% python3 -q
>>> import numpy as np
>>> import numpy.linalg as la
>>> np.set_printoptions(precision=1, suppress=True, linewidth=120)
>>> O, _ = la.qr(np.array([[-0.3, -0.2, -1.4, 0.1, -0.2, -0.4],
...     [0.4, -1.1, -1.1, 0.6, -0.4, -0.5],
...     [0.6, 1.6, 0.8, -0.2, -0.8, 1.9],
...     [1.0, 0.4, -0.8, -0.5, -0.5, 1.7],
...     [-1.7, -0.7, 0.7, -1.1, -1.6, -0.3],
...     [-0.4, 0.6, 1.0, -0.7, -0.7, 1.0],
...     [1.6, 0.5, -0.2, 1.5, -0.2, 0.5],
...     [-0.2, -0.8, -0.6, -0.2, 0.5, 0.4]]))
>>> W0 = O @ O.T
>>> print(W0.round(1) + 0)
[[ 1.   0.   0.1  0.   0.  -0.1  0.   0. ]
 [ 0.   0.6 -0.2  0.2  0.2 -0.2  0.3  0.1]
 [ 0.1 -0.2  0.6  0.1  0.   0.3  0.2  0. ]
 [ 0.   0.2  0.1  0.9 -0.1  0.  -0.1  0. ]
 [ 0.   0.2  0.  -0.1  0.8  0.2 -0.1 -0.1]
 [-0.1 -0.2  0.3  0.   0.2  0.3  0.   0.1]
 [ 0.   0.3  0.2 -0.1 -0.1  0.   0.8  0. ]
 [ 0.   0.1  0.   0.  -0.1  0.1  0.   1. ]]
>>> # symmetric
>>> Uu, sv, Vt = la.svd(W0)
>>> print(sv.round(1) + 0)
[1. 1. 1. 1. 1. 1. 0. 0.]
>>> print(np.argmax(sv[:-1] / (sv[1:] + 1e-6)) + 1)
6
>>> A2 = Uu[:, :6] @ np.diag(sv[:6]) @ Vt[:6]
>>> print(round(float(np.abs(W0 - A2).max()), 1))
0.0
>>> print(round(float(la.norm(W0 - A2) / la.norm(W0)), 1))
0.0
>>> print(A2.round(1) + 0)
[[ 1.   0.   0.1  0.   0.  -0.1  0.   0. ]
 [ 0.   0.6 -0.2  0.2  0.2 -0.2  0.3  0.1]
 [ 0.1 -0.2  0.6  0.1  0.   0.3  0.2  0. ]
 [ 0.   0.2  0.1  0.9 -0.1  0.  -0.1  0. ]
 [ 0.   0.2  0.  -0.1  0.8  0.2 -0.1 -0.1]
 [-0.1 -0.2  0.3  0.   0.2  0.3  0.   0.1]
 [ 0.   0.3  0.2 -0.1 -0.1  0.   0.8  0. ]
 [ 0.   0.1  0.   0.  -0.1  0.1  0.   1. ]]
>>> print(la.matrix_rank(A2))
6
>>> M = np.loadtxt("mat.csv", delimiter=",")
>>> print(M)
[[ 13.5  -3.6  -2.5   0.2  -2.7  -2.2   1.7   0.5   0.5  -8.8  -2.7   3.5  -9.2]
 [ -6.  -10.4   1.6  11.8   3.7  -1.5  -1.3   2.5  -2.2   3.3   8.2  -1.9   1.8]
 [ -7.8   1.7   4.7  -4.4  -8.6  -2.1   6.2   5.6   7.    8.   -2.6  -5.2   0.3]
 [ -4.6  -0.5   5.9  -6.8   9.7   4.    3.8   5.9  -7.6  -6.6  -2.1   2.3   5.3]
 [ -9.4  -6.1  -8.6  -1.9  -3.4  -0.3   5.9   8.8  -2.2  -4.3   5.4   4.6   0.4]
 [  4.4   3.5  -4.1  -4.   -8.1   3.4   7.1   0.8  -1.   -0.1  10.3  -7.1   7.1]
 [  4.5   4.5   6.2  -4.6   3.5   1.9   8.1 -10.5   0.1   5.3  -6.8   5.4   1.7]
 [ -4.1   7.5  -3.9   3.6 -10.5  -9.6  -7.7  -3.2   0.   -3.2  -3.4  -1.4   1.9]
 [ -2.5   0.8   3.8   6.4  -4.1  -3.7  -2.6  -7.9   5.4  -2.7  12.5  -6.6   1.4]
 [  0.5   4.7  -3.9  -7.1   1.7  -5.3   5.1  10.5  10.7  -1.1  -1.3  -0.1  -5.2]
 [  0.6  -5.1   7.8  10.6   5.5  -2.3   7.9   2.1  -4.2   2.8  -4.1   3.8  -6.3]
 [ -0.9  -2.8   0.    8.    0.1   1.6  -6.7  -3.5  -4.2  -4.9  -5.3   9.4  10.5]
 [  1.3   7.   -6.1  -5.5  -3.9  -7.3   3.1   2.4   3.9  10.7   0.4   6.8  -4.9]
 [ -3.4   7.6   1.4  -8.2  -2.9  -3.2  -7.3   3.2  -1.    4.7 -11.7  -3.2   3.1]
 [  0.8  -1.   -5.2  -2.  -10.3  -3.7   5.3  -0.7  -4.3   2.1  -3.6  -2.  -13.4]
 [ -3.6  -0.6  -7.4  -3.4  -7.6   1.3  -0.6   3.9  11.7  -8.9  -3.8   3.5  -0.7]
 [  5.1   0.1   0.4  -6.8  -5.8   6.3  10.6  -8.7   4.1  -4.5   2.7  -3.9   2.9]
 [  2.1  -4.1   8.    1.9  -0.9   3.9  -4.   -4.   -3.8   7.5   3.4   8.6 -10.4]
 [  3.6   2.9  -5.7  11.    6.8   7.5  -2.    0.3  -1.9  -2.9  -1.3  -6.7   7.7]
 [  1.6  -1.9   5.6   5.4   8.2  -7.3  -0.4   3.1  -0.5  13.7   2.2  -2.3   2.6]
 [  1.3 -12.7   8.7  -2.2   0.2   3.8  -0.3  -1.2   6.2   2.4   9.1  -2.4   2.8]
 [ -2.2  -0.6  -2.3  -2.4  -3.3   2.2   2.2  -1.2  -5.1  -2.5   0.5  18.1   0.2]
 [ -9.5  -4.2   5.4  -6.3  -3.3  -4.5   2.1   4.5  -4.9  -0.7  10.2   6.2   0.5]
 [  5.8  -2.3  -4.5  -4.1  -7.5   4.1  -8.6   1.2  -1.9   1.2   0.2 -13.    1.2]
 [ -2.    3.5   1.7   9.5   0.2  -8.9  -5.4   4.8   2.    8.4   6.9   1.6  -5.7]
 [ -3.5   9.1   6.8   4.3   7.9  -5.2   1.8   0.7   6.6  -0.3   9.1   3.4   2.9]
 [ -6.2   0.3  -5.2  -0.1  -7.3   3.3   3.6   2.2 -11.7   2.    7.8  -1.3  -6.9]
 [  2.3   3.5  12.8  -8.7   2.2   3.9   4.4  -1.6  -3.7  -3.   -4.1   1.5   7.6]
 [  1.2   4.    8.8   6.4  -5.4   7.6   5.4   1.9   9.1  -4.9   1.8  -5.3  -2.7]
 [  5.9  -1.4   3.5  -1.9   8.1  -9.1   3.2   1.5  -5.5   0.4   6.9   5.5  -8.9]
 [ 12.3  -1.7  -8.9   2.2  -0.1   7.1   1.5  -5.5   8.2   2.   -1.8  -0.9  -1.9]
 [  1.4  -4.4  -0.8  -8.   -7.6  -3.7  -0.8   4.5  -4.4  -0.2   0.8   6.5  12.6]]
>>> dist = la.norm(M[:, None] - M[None], axis=-1)
>>> print(dist[4].round(6).argsort(kind="stable")[:4])
[ 4 22 26 15]
>>> print(dist[:5, :5])
[[ 0.  32.5 33.6 31.1 29.1]
 [32.5  0.  29.6 28.8 24. ]
 [33.6 29.6  0.  30.1 26.1]
 [31.1 28.8 30.1  0.  24.7]
 [29.1 24.  26.1 24.7  0. ]]
>>> print(dist.mean(axis=1).argmax())
18
>>> A2 = np.array([[4, 5],
...     [-8, -6],
...     [4, -9],
...     [-7, -7],
...     [-1, 7],
...     [-6, 0],
...     [-2, -9],
...     [4, 3],
...     [-1, -5],
...     [1, 8],
...     [0, 9],
...     [-5, 8],
...     [6, -8]])
>>> print(np.einsum("ij->j", M))
[  2.5  -2.7  24.   -7.1 -45.5 -18.   41.3  22.9   5.4  14.9  43.8  27.4  -1.7]
>>> X = np.loadtxt("block12.csv", delimiter=",")
>>> print(X)
[[ 0.4  0.3  1.7 -0.3  0.9 -0.6 -0.5 -2.6  1.5 -1.2]
 [-1.   0.8 -0.9 -0.8 -0.9 -0.5  0.6 -1.2  0.9  0.1]
 [ 0.4  0.   1.9 -0.3  0.8 -0.4 -0.3 -2.7  2.  -1.2]
 [-1.8  1.3  0.7  0.5 -0.1  1.2 -0.5  1.1  1.   1.7]
 [ 1.   0.  -1.6 -0.4  0.1  0.  -0.6 -2.1  1.2  1.6]
 [-1.   1.   0.1  0.4 -1.2  0.   0.   0.7  1.4 -0.3]
 [-1.   0.4 -0.1  1.  -0.4 -1.2  0.  -1.5  1.4  0.4]
 [ 0.3 -0.3  1.5  0.9 -0.5 -0.4 -0.6  0.4 -0.9 -0.4]
 [ 0.1  0.6  1.3  0.6  1.   0.5 -0.8 -0.4 -2.4  1. ]
 [ 0.4 -0.2  2.1 -1.4 -1.3  0.6  2.2 -0.3  0.5 -0.4]
 [ 0.  -0.7 -0.1 -0.1 -1.   2.3 -0.4 -1.   1.4 -1.6]
 [-0.4  0.3  0.7  0.1  0.5  0.4  0.4  0.4 -1.  -1.1]
 [ 0.6  0.2  0.6  2.2  0.5 -1.3 -0.2  0.1  1.3  1.8]]
>>> x = np.array([2, -8, -1, 1, 0, -7, 0, 4, -7, 5])
>>> target = X @ x
>>> c, lr = np.zeros(10), 1 / la.norm(X, 2) ** 2
>>> for i in range(6):
...     c -= lr * X.T @ (X @ c - target)
...     if i % 2 == 0: print(i, round(la.norm(X @ c - target), 1))
... 
0 24.1
2 12.5
4 8.2
>>> print(np.round(la.cond(X), 1))
9.0
>>> print(c)
[ 4.1 -2.8 -2.1  2.   1.4 -5.2  0.9  4.1 -6.9  3.5]
>>> W = np.array([[1, 1],
...     [2, 0],
...     [2, 1],
...     [-3, 3],
...     [1, 0],
...     [1, 3],
...     [3, 1],
...     [-1, 0],
...     [3, 2],
...     [0, -3]])
>>> c = np.array([2, 3])
>>> hid = np.maximum(X @ W + c, 0)
>>> print((hid > 0).mean(axis=0))
[0.8 0.8]
>>> print(la.matrix_rank(hid))
2
>>> print((hid > 0).astype(int))
[[1 1]
 [1 0]
 [1 1]
 [1 1]
 [1 0]
 [1 1]
 [1 1]
 [0 1]
 [0 0]
 [1 1]
 [1 1]
 [1 1]
 [1 1]]
>>> print(hid.round(1) + 0)
[[13.2  8.5]
 [ 7.5  0. ]
 [15.3 10.5]
 [ 4.2  3.4]
 [ 5.   0. ]
 [ 4.3  7. ]
 [ 2.7  2.9]
 [ 0.   5.1]
 [ 0.   0. ]
 [18.1  7.5]
 [ 6.  16.7]
 [ 2.   6.5]
 [ 0.   3.9]]
>>> Z = np.array([[-3, 3], [-3, -2]])
>>> print((hid @ Z).round(6).argmax(axis=1))
[1 1 1 1 1 1 1 1 0 1 1 1 1]
>>> data = np.loadtxt("out10.csv", delimiter=",")
>>> print(data)
[[ 23.  -2.   2.   2.   0.   6.   4.   1.  -9.   1.  -4. -10.  -5.   3.  -6.]
 [ -2.  16. -10.  -2.   8.   2.   3.  -9.  -6.   4.   4.  -2.   7.  -4.   8.]
 [  2. -10.  45.  23.  11.  -3. -21.  15.   3. -10.  -8.  18. -10.  10.  -3.]
 [  2.  -2.  23.  47.   3.   0. -12. -19.  -3. -25.   1.  -1.   9.  12.   9.]
 [  0.   8.  11.   3.  31.  15. -23.  -1. -23.  -7.   2.   3. -13.  -3.  12.]
 [  6.   2.  -3.   0.  15.  23. -14. -10. -21.   2. -14.  -4.  -9. -12.   4.]
 [  4.   3. -21. -12. -23. -14.  46.   7.  15.  19.   4. -18.  19.   4. -11.]
 [  1.  -9.  15. -19.  -1. -10.   7.  43.  19.  16.  -1.   1. -11.  -2. -21.]
 [ -9.  -6.   3.  -3. -23. -21.  15.  19.  40.  16.  -3.   7.   2.  -5. -13.]
 [  1.   4. -10. -25.  -7.   2.  19.  16.  16.  50. -17.   1.  -9.  -9. -27.]
 [ -4.   4.  -8.   1.   2. -14.   4.  -1.  -3. -17.  34. -10.   7.  21.   2.]
 [-10.  -2.  18.  -1.   3.  -4. -18.   1.   7.   1. -10.  29.  -9.  -3.   8.]
 [ -5.   7. -10.   9. -13.  -9.  19. -11.   2.  -9.   7.  -9.  29.   7.   2.]
 [  3.  -4.  10.  12.  -3. -12.   4.  -2.  -5.  -9.  21.  -3.   7.  34. -13.]
 [ -6.   8.  -3.   9.  12.   4. -11. -21. -13. -27.   2.   8.   2. -13.  42.]]
>>> # looks like rank 10
>>> A2 = np.c_[X[:, :2] @ np.array([[1, -1], [0, 0]]), np.array([4, 3, 1, 4, 2, 2, 1, 1, 3, 1, 4, 5, 5])]
>>> print(A2)
[[ 0.4 -0.4  4. ]
 [-1.   1.   3. ]
 [ 0.4 -0.4  1. ]
 [-1.8  1.8  4. ]
 [ 1.  -1.   2. ]
 [-1.   1.   2. ]
 [-1.   1.   1. ]
 [ 0.3 -0.3  1. ]
 [ 0.1 -0.1  3. ]
 [ 0.4 -0.4  1. ]
 [ 0.   0.   4. ]
 [-0.4  0.4  5. ]
 [ 0.6 -0.6  5. ]]
>>> print(la.norm(la.qr(X)[0].T @ A2, axis=0) ** 2 / ((A2 ** 2).sum(axis=0) + 1e-12))
[1.  1.  0.8]
>>> print(la.matrix_rank(A2))
2
>>> print(la.matrix_rank(np.c_[X, A2]))
11
>>> print(np.round(la.lstsq(X, A2[:, 0])[0], 1) + 0)
[1. 0. 0. 0. 0. 0. 0. 0. 0. 0.]
>>> A2 = np.c_[M[:, :4] @ np.array([[0, 0, 3, 3], [1, 3, 1, 0], [2, 3, 0, 3], [2, 3, 3, 0]]), np.array([2, -1, 0, 0, 0, 1, -3, 2, -3, 2, 1, 1, 1, -2, 1, 0, 0, -3, -2, -2, 1, 2, 1, -2, -2, 2, 1, -3, 1, 1, 2, -2])]
>>> print(A2)
[[ -8.2 -17.7  37.5  33.    2. ]
 [ 16.4   9.    7.  -13.2  -1. ]
 [  2.3   6.  -34.9  -9.3   0. ]
 [ -2.3  -4.2 -34.7   3.9   0. ]
 [-27.1 -49.8 -40.  -54.    0. ]
 [-12.7 -13.8   4.7   0.9   1. ]
 [  7.7  18.3   4.2  32.1  -3. ]
 [  6.9  21.6   6.  -24.    2. ]
 [ 21.2  33.   12.5   3.9  -3. ]
 [-17.3 -18.9 -15.1 -10.2   2. ]
 [ 31.7  39.9  28.5  25.2   1. ]
 [ 13.2  15.6  18.5  -2.7   1. ]
 [-16.2 -13.8  -5.6 -14.4   1. ]
 [ -6.    2.4 -27.2  -6.   -2. ]
 [-15.4 -24.6  -4.6 -13.2   1. ]
 [-22.2 -34.2 -21.6 -33.    0. ]
 [-12.7 -18.9  -5.   16.5   0. ]
 [ 15.7  17.4   7.9  30.3  -3. ]
 [ 13.5  24.6  46.7  -6.3  -2. ]
 [ 20.1  27.3  19.1  21.6  -2. ]
 [  0.3 -18.6 -15.4  30.    1. ]
 [-10.  -15.9 -14.4 -13.5   2. ]
 [ -6.  -15.3 -51.6 -12.3   1. ]
 [-19.5 -32.7   2.8   3.9  -2. ]
 [ 25.9  44.1  26.   -0.9  -2. ]
 [ 31.3  60.6  11.5   9.9   2. ]
 [-10.3 -15.  -18.6 -34.2   1. ]
 [ 11.7  22.8 -15.7  45.3  -3. ]
 [ 34.4  57.6  26.8  30.    1. ]
 [  1.8   0.6  10.6  28.2   1. ]
 [-15.1 -25.2  41.8  10.2   2. ]
 [-22.  -39.6 -24.2   1.8  -2. ]]
>>> print(np.round(la.lstsq(M, A2[:, 0])[0], 1) + 0)
[0. 1. 2. 2. 0. 0. 0. 0. 0. 0. 0. 0. 0.]
>>> print(la.norm(la.qr(M)[0].T @ A2, axis=0) ** 2 / ((A2 ** 2).sum(axis=0) + 1e-12))
[1.  1.  1.  1.  0.4]
>>> F = np.loadtxt("sample10.csv", delimiter=",")
>>> print(F)
[[ 0.  0.  0.  0. -9.  0.  0.  0.  0.  0.  0.  0.]
 [-7.  0.  0.  0.  0.  0.  0.  0.  0.  0.  0.  0.]
 [ 0.  7.  0.  0.  0.  0.  0.  0.  0.  0.  0.  0.]
 [ 0.  0.  0.  0.  0.  0.  0.  0.  0.  9.  0.  0.]
 [ 0.  0.  0.  0.  0.  0. -3.  0.  0.  0.  0.  0.]
 [ 0.  0.  0.  0.  0.  0.  0.  0. -7.  0.  0.  0.]
 [ 0.  0.  0. -3.  0.  0.  0.  0.  0.  0.  0.  0.]
 [ 0.  0.  0.  0.  0.  0.  0.  0.  0.  0.  0.  1.]
 [ 0.  0.  0.  0.  0.  0.  0. -1.  0.  0.  0.  0.]
 [ 0.  0.  0.  0.  0.  0.  0.  0.  0.  0. -8.  0.]
 [ 0.  0.  0.  0.  0.  3.  0.  0.  0.  0.  0.  0.]
 [ 0.  0.  0.  0.  0.  0.  0.  0.  0.  0.  0.  0.]]
>>> # looks like rank 11
>>> print([round(float(x), 1) for x in la.svd(F, compute_uv=False)[:3]])
[9.0, 9.0, 8.0]
>>> print(la.matrix_rank(F, rtol=0.1))
11
>>> print(np.argsort(-la.norm(F, axis=0).round(6), kind="stable")[:3])
[ 4  9 10]
>>> Uu, sv, Vt = la.svd(F, full_matrices=False)
>>> print(np.allclose(Uu * sv @ Vt, F))
True
>>> print(sv / sv[0])
[1.  1.  0.9 0.8 0.8 0.8 0.3 0.3 0.3 0.1 0.1 0. ]
>>> print(Uu.T @ Uu)
[[1. 0. 0. 0. 0. 0. 0. 0. 0. 0. 0. 0.]
 [0. 1. 0. 0. 0. 0. 0. 0. 0. 0. 0. 0.]
 [0. 0. 1. 0. 0. 0. 0. 0. 0. 0. 0. 0.]
 [0. 0. 0. 1. 0. 0. 0. 0. 0. 0. 0. 0.]
 [0. 0. 0. 0. 1. 0. 0. 0. 0. 0. 0. 0.]
 [0. 0. 0. 0. 0. 1. 0. 0. 0. 0. 0. 0.]
 [0. 0. 0. 0. 0. 0. 1. 0. 0. 0. 0. 0.]
 [0. 0. 0. 0. 0. 0. 0. 1. 0. 0. 0. 0.]
 [0. 0. 0. 0. 0. 0. 0. 0. 1. 0. 0. 0.]
 [0. 0. 0. 0. 0. 0. 0. 0. 0. 1. 0. 0.]
 [0. 0. 0. 0. 0. 0. 0. 0. 0. 0. 1. 0.]
 [0. 0. 0. 0. 0. 0. 0. 0. 0. 0. 0. 1.]]
>>> print(np.cumsum(sv ** 2) / np.sum(sv ** 2))
[0.2 0.4 0.6 0.7 0.8 0.9 1.  1.  1.  1.  1.  1. ]
>>> print(round(np.trace(la.pinv(F) @ F), 1))
11.0
